In [1]: import numpy as np

In [2]: np.set_printoptions(suppress=True, linewidth=120)

In [3]: rd = lambda a: np.round(a, 3) + 0

In [4]: m1 = np.load("run6.npy")

In [5]: m1
Out[5]: 
array([[ 7., -6., -6., -3.],
       [-6.,  2.,  4.,  2.],
       [-6.,  4.,  2.,  2.],
       [-3.,  2.,  2., -1.]])

In [6]: # symmetric

In [7]: ev, evecs = np.linalg.eig(m1)

In [8]: rd(np.sort(np.linalg.eigvals(np.linalg.inv(m1))))
Out[8]: array([-0.5  , -0.5  , -0.5  ,  0.063])

In [9]: rd(m1 @ evecs[:, 0] - ev[0] * evecs[:, 0])
Out[9]: array([0., 0., 0., 0.])

In [10]: ev, evecs = np.linalg.eigh(m1)

In [11]: print(rd(evecs.T @ evecs))
[[1. 0. 0. 0.]
 [0. 1. 0. 0.]
 [0. 0. 1. 0.]
 [0. 0. 0. 1.]]

In [12]: rd(np.linalg.eigvalsh(m1 @ m1))
Out[12]: array([  4.,   4.,   4., 256.])

In [13]: rd(evecs @ np.diag(ev) @ evecs.T)
Out[13]: 
array([[ 7., -6., -6., -3.],
       [-6.,  2.,  4.,  2.],
       [-6.,  4.,  2.,  2.],
       [-3.,  2.,  2., -1.]])

In [14]: rd(evecs.T @ m1 @ evecs)
Out[14]: 
array([[-2.,  0.,  0.,  0.],
       [ 0., -2.,  0.,  0.],
       [ 0.,  0., -2.,  0.],
       [ 0.,  0.,  0., 16.]])

In [15]: u = np.array([-3, 3, -2, 1])

In [16]: B = m1 + np.outer(u, np.eye(4)[2])

In [17]: rd(np.linalg.det(B) / np.linalg.det(m1)), rd(1 + np.linalg.solve(m1, u)[2])
Out[17]: (np.float64(2.75), np.float64(2.75))

In [18]: K = np.load("mat.npy")

In [19]: K
Out[19]: 
array([[2, 2, 3, 1],
       [3, 0, 3, 3],
       [3, 3, 3, 3],
       [0, 2, 1, 1],
       [1, 0, 3, 2],
       [3, 3, 1, 1],
       [1, 0, 0, 0]])

In [20]: K[4] @ K[6]
Out[20]: np.int64(1)

In [21]: rd(np.linalg.norm(K[4], 1)), rd(np.linalg.norm(K[4], np.inf))
Out[21]: (np.float64(6.0), np.float64(3.0))

In [22]: rd(np.linalg.norm(K, axis=0))
Out[22]: array([5.745, 5.099, 6.164, 5.   ])

In [23]: vec = np.array([4, 5, 4, 2])

In [24]: a = np.maximum(K @ vec, 0)

In [25]: rd(np.tanh(K @ vec))
Out[25]: array([1.   , 1.   , 1.   , 1.   , 1.   , 1.   , 0.999])

In [26]: B = np.c_[K[:, :2] @ np.array([[4, -2], [-3, -5]]), np.array([0, 3, -1, 0, 2, -3, -1])]

In [27]: print(B)
[[  2 -14   0]
 [ 12  -6   3]
 [  3 -21  -1]
 [ -6 -10   0]
 [  4  -2   2]
 [  3 -21  -3]
 [  4  -2  -1]]

In [28]: np.linalg.matrix_rank(B)
Out[28]: np.int64(3)

In [29]: rd(np.linalg.norm(np.linalg.qr(K)[0].T @ B, axis=0) ** 2 / ((B ** 2).sum(axis=0) + 1e-12))
Out[29]: array([1.   , 1.   , 0.921])

In [30]: A = np.load("layer10.npy")

In [31]: A
Out[31]: 
array([[  1,  -4,  16, -64],
       [  1,  -3,   9, -27],
       [  1,  -2,   4,  -8],
       [  1,  -1,   1,  -1],
       [  1,   0,   0,   0],
       [  1,   1,   1,   1],
       [  1,   2,   4,   8]])

In [32]: vec = np.array([0, 3, 2, 0])

In [33]: rhs = A @ vec

In [34]: rd(np.linalg.lstsq(A, rhs)[0])
Out[34]: array([0., 3., 2., 0.])

In [35]: rng = np.random.default_rng(7633)

In [36]: rhs = rhs + 0.1 * rng.normal(size=7)

In [37]: print(rd(rhs))
[20.083  9.014  2.117 -1.016 -0.065  5.113 14.153]

In [38]: beta, *_ = np.linalg.lstsq(A, rhs)

In [39]: print(rd(A.T @ (rhs - A @ beta)))
[0. 0. 0. 0.]

In [40]: rd(np.linalg.norm(rhs - A @ beta))
Out[40]: np.float64(0.138)

In [41]: [round(float(np.linalg.norm(np.linalg.solve(A.T @ A + lam * np.eye(4), A.T @ rhs))), 2) for lam in (0, 1, 10, 100)]
Out[41]: [3.63, 3.33, 2.2, 0.79]

In [42]: hat = A @ np.linalg.solve(A.T @ A, A.T)

In [43]: rd(np.trace(hat))
Out[43]: np.float64(4.0)

In [44]: rd(hat @ A[:, 0])
Out[44]: array([1., 1., 1., 1., 1., 1., 1.])

In [45]: J = np.load("dump.npy")

In [46]: J
Out[46]: 
array([[ 1.05, -3.  , -3.  ],
       [-3.  , -0.95,  3.  ],
       [ 1.  , -3.  , -2.95]])

In [47]: U, sig, VT = np.linalg.svd(J)

In [48]: rd(sig)
Out[48]: array([6.662, 3.511, 0.004])

In [49]: B = U[:, :2] @ np.diag(sig[:2]) @ VT[:2]

In [50]: rd(np.linalg.norm(J - B, 2)), rd(sig[2])
Out[50]: (np.float64(0.004), np.float64(0.004))

In [51]: print(rd(np.abs(J - B).max()))
0.002

In [52]: B = np.array([[2, 1, -3], [2, 0, 0]])

In [53]: W2 = np.kron(B, J)

In [54]: rd(np.linalg.norm(W2, 2)), rd(np.linalg.norm(B, 2) * np.linalg.norm(J, 2))
Out[54]: (np.float64(26.145), np.float64(26.145))

In [55]: np.linalg.matrix_rank(W2)
Out[55]: np.int64(6)

In [56]: feats = np.loadtxt("m.csv", delimiter=",")

In [57]: feats
Out[57]: 
array([[ 34.023,  16.987,   0.004,   5.013, -19.003, -24.006,  -8.   , -13.005],
       [ 64.016,  26.98 ,  31.03 ,  -8.   , -42.006, -53.018,  17.001, -43.981],
       [ 47.001,  45.012,  11.031,   7.999, -20.978, -25.028,  -1.987, -12.969],
       [ 45.023, -10.976,  14.019, -11.02 , -37.982, -50.014,   7.005, -42.027],
       [ 23.996,  20.998,  30.038,  -8.989, -14.996, -18.032,  23.98 , -21.007],
       [ 43.006,  33.97 ,  19.989,   0.014, -22.995, -27.991,   9.021, -21.071],
       [ 16.008,  12.028,   9.021,  -0.985,  -9.024, -11.005,   4.994,  -9.027],
       [ 10.006,   3.986,  13.976,  -6.018,  -8.016,  -9.961,  11.966, -12.008]])

In [58]: U, sig, VT = np.linalg.svd(feats)

In [59]: print(np.argmax(sig[:-1] / (sig[1:] + 1e-6)) + 1)
3

In [60]: B = U[:, :3] @ np.diag(sig[:3]) @ VT[:3]

In [61]: print(rd(np.linalg.norm(feats - B, 2)), rd(sig[3]))
0.094 0.094

In [62]: rd(np.linalg.norm(feats - B) / np.linalg.norm(feats))
Out[62]: np.float64(0.001)

In [63]: def softmax(z):
    ...:     e = np.exp(z - z.max(axis=-1, keepdims=True))
    ...:     return e / e.sum(axis=-1, keepdims=True)
    ...: 

In [64]: print(rd(softmax(feats).sum(axis=1)))
[1. 1. 1. 1. 1. 1. 1. 1.]

In [65]: rd(softmax(feats[3]))
Out[65]: array([1., 0., 0., 0., 0., 0., 0., 0.])

In [66]: rd(softmax(10 * feats[3]))
Out[66]: array([1., 0., 0., 0., 0., 0., 0., 0.])

In [67]: rd(softmax(feats[3] + -2))
Out[67]: array([1., 0., 0., 0., 0., 0., 0., 0.])

In [68]: att = feats @ feats.T / np.sqrt(8)

In [69]: rd(softmax(att))
Out[69]: 
array([[0., 1., 0., 0., 0., 0., 0., 0.],
       [0., 1., 0., 0., 0., 0., 0., 0.],
       [0., 1., 0., 0., 0., 0., 0., 0.],
       [0., 1., 0., 0., 0., 0., 0., 0.],
       [0., 1., 0., 0., 0., 0., 0., 0.],
       [0., 1., 0., 0., 0., 0., 0., 0.],
       [0., 1., 0., 0., 0., 0., 0., 0.],
       [0., 1., 0., 0., 0., 0., 0., 0.]])

In [70]: rd(softmax(att + np.triu(np.full(att.shape, -np.inf), 1)))
Out[70]: 
array([[1., 0., 0., 0., 0., 0., 0., 0.],
       [0., 1., 0., 0., 0., 0., 0., 0.],
       [0., 1., 0., 0., 0., 0., 0., 0.],
       [0., 1., 0., 0., 0., 0., 0., 0.],
       [0., 1., 0., 0., 0., 0., 0., 0.],
       [0., 1., 0., 0., 0., 0., 0., 0.],
       [0., 1., 0., 0., 0., 0., 0., 0.],
       [0., 1., 0., 0., 0., 0., 0., 0.]])

In [71]: t3 = np.stack([feats, -1 * feats, feats[::-1]])

In [72]: rd(np.linalg.det(t3))
Out[72]: array([-0.028, -0.028, -0.028])

In [73]: (t3 @ feats.T).shape
Out[73]: (3, 8, 8)

In [74]: rd(np.linalg.norm(t3, axis=(1, 2)))
Out[74]: array([198.935, 198.935, 198.935])

In [75]: [round(float(x), 3) for x in np.linalg.svd(feats, compute_uv=False)[:3]]
Out[75]: [186.963, 54.884, 40.099]

In [76]: rd(np.linalg.norm(feats, 2) / np.linalg.norm(feats))
Out[76]: np.float64(0.94)

In [77]: print(np.argsort(-np.linalg.norm(feats, axis=0).round(6), kind="stable")[:3])
[0 5 7]

In [78]: W = np.array([[0, 3, 3],
    ...:     [-3, -2, -2],
    ...:     [3, -4, 3],
    ...:     [-5, -4, -5],
    ...:     [-2, 4, -4],
    ...:     [4, 3, 1],
    ...:     [4, 2, -1],
    ...:     [-4, -1, 4]])

In [79]: beta = np.array([0, -1, 3])

In [80]: act = np.maximum(feats @ W + beta, 0)

In [81]: (act > 0).astype(int)
Out[81]: 
array([[0, 0, 1],
       [1, 0, 1],
       [0, 0, 1],
       [1, 0, 1],
       [1, 0, 1],
       [1, 0, 1],
       [1, 0, 1],
       [1, 0, 1]])

In [82]: (act > 0).mean(axis=0)
Out[82]: array([0.75, 0.  , 1.  ])

In [83]: np.linalg.matrix_rank(act)
Out[83]: np.int64(2)

In [84]: W2 = np.array([[6, 5, 9], [3, 8, 9], [0, 7, 9]])

In [85]: print(W @ W2)
[[   9   45   54]
 [ -24  -45  -63]
 [   6    4   18]
 [ -42  -92 -126]
 [   0   -6  -18]
 [  33   51   72]
 [  30   29   45]
 [ -27    0   -9]]

In [86]: (act @ W2).round(6).argmax(axis=1)
Out[86]: array([2, 2, 2, 2, 2, 2, 2, 2])

In [87]: data = np.array([[1, 0, 0, 2],
    ...:     [0, 0, 0, 0],
    ...:     [2, 0, 0, 2],
    ...:     [3, 2, 0, 2],
    ...:     [0, 0, 0, 0],
    ...:     [0, 0, 0, 0],
    ...:     [3, 1, 1, 4],
    ...:     [0, 0, 0, 0],
    ...:     [2, 0, 0, 2],
    ...:     [1, 1, 1, 2]])

In [88]: t = np.radians(36)

In [89]: Rm = np.eye(4)

In [90]: Rm[0, 0] = Rm[1, 1] = np.cos(t)

In [91]: Rm[0, 1], Rm[1, 0] = -np.sin(t), np.sin(t)

In [92]: rd(Rm)
Out[92]: 
array([[ 0.809, -0.588,  0.   ,  0.   ],
       [ 0.588,  0.809,  0.   ,  0.   ],
       [ 0.   ,  0.   ,  1.   ,  0.   ],
       [ 0.   ,  0.   ,  0.   ,  1.   ]])

In [93]: B = data @ Rm.T

In [94]: rd(np.abs(B - data).max(axis=0))
Out[94]: array([1.749, 1.572, 0.   , 0.   ])

In [95]: np.allclose(np.linalg.norm(data, axis=1), np.linalg.norm(B, axis=1))
Out[95]: True

In [96]: W0 = np.array([[2, 1, -5, 0, 0, -5, -5, -4],
    ...:     [1, 3, 2, -4, 5, -4, 0, -4],
    ...:     [2, -5, -4, 3, 3, 2, 3, 3]]) * (rng.random((3, 8)) < 0.3)

In [97]: W0
Out[97]: 
array([[ 0,  0,  0,  0,  0,  0,  0, -4],
       [ 0,  3,  0,  0,  5,  0,  0, -4],
       [ 2,  0,  0,  0,  3,  0,  0,  3]])

In [98]: # column 3 repeats column 2

In [99]: U, sig, VT = np.linalg.svd(W0, full_matrices=False)

In [100]: rd(U.T @ W0 @ VT.T)
Out[100]: 
array([[7.512, 0.   , 0.   ],
       [0.   , 5.43 , 0.   ],
       [0.   , 0.   , 1.445]])

In [101]: print(rd(U.T @ U))
[[1. 0. 0.]
 [0. 1. 0.]
 [0. 0. 1.]]

In [102]: rd(VT @ VT.T)
Out[102]: 
array([[1., 0., 0.],
       [0., 1., 0.],
       [0., 0., 1.]])

In [103]: M = np.load("block14.npy")

In [104]: M
Out[104]: 
array([[0, 1, 0],
       [0, 0, 2],
       [0, 0, 0]])

In [105]: U, sig, VT = np.linalg.svd(M)

In [106]: np.argmax(sig[:-1] / (sig[1:] + 1e-6)) + 1
Out[106]: np.int64(2)

In [107]: sig
Out[107]: array([2., 1., 0.])

In [108]: B = U[:, :2] @ np.diag(sig[:2]) @ VT[:2]

In [109]: np.abs(M - B).max()
Out[109]: np.float64(0.0)

In [110]: np.linalg.matrix_rank(M, rtol=0.05)
Out[110]: np.int64(2)

In [111]: print(rd(np.linalg.norm(M[2] - M[0])))
1.0

In [112]: rd(np.linalg.norm(M, 2))
Out[112]: np.float64(2.0)

In [113]: print(rd(np.linalg.norm(M, "nuc")))
3.0

In [114]: M[2] @ M[0]
Out[114]: np.int64(0)

In [115]: np.linalg.norm(M, axis=1).argmax()
Out[115]: np.int64(1)
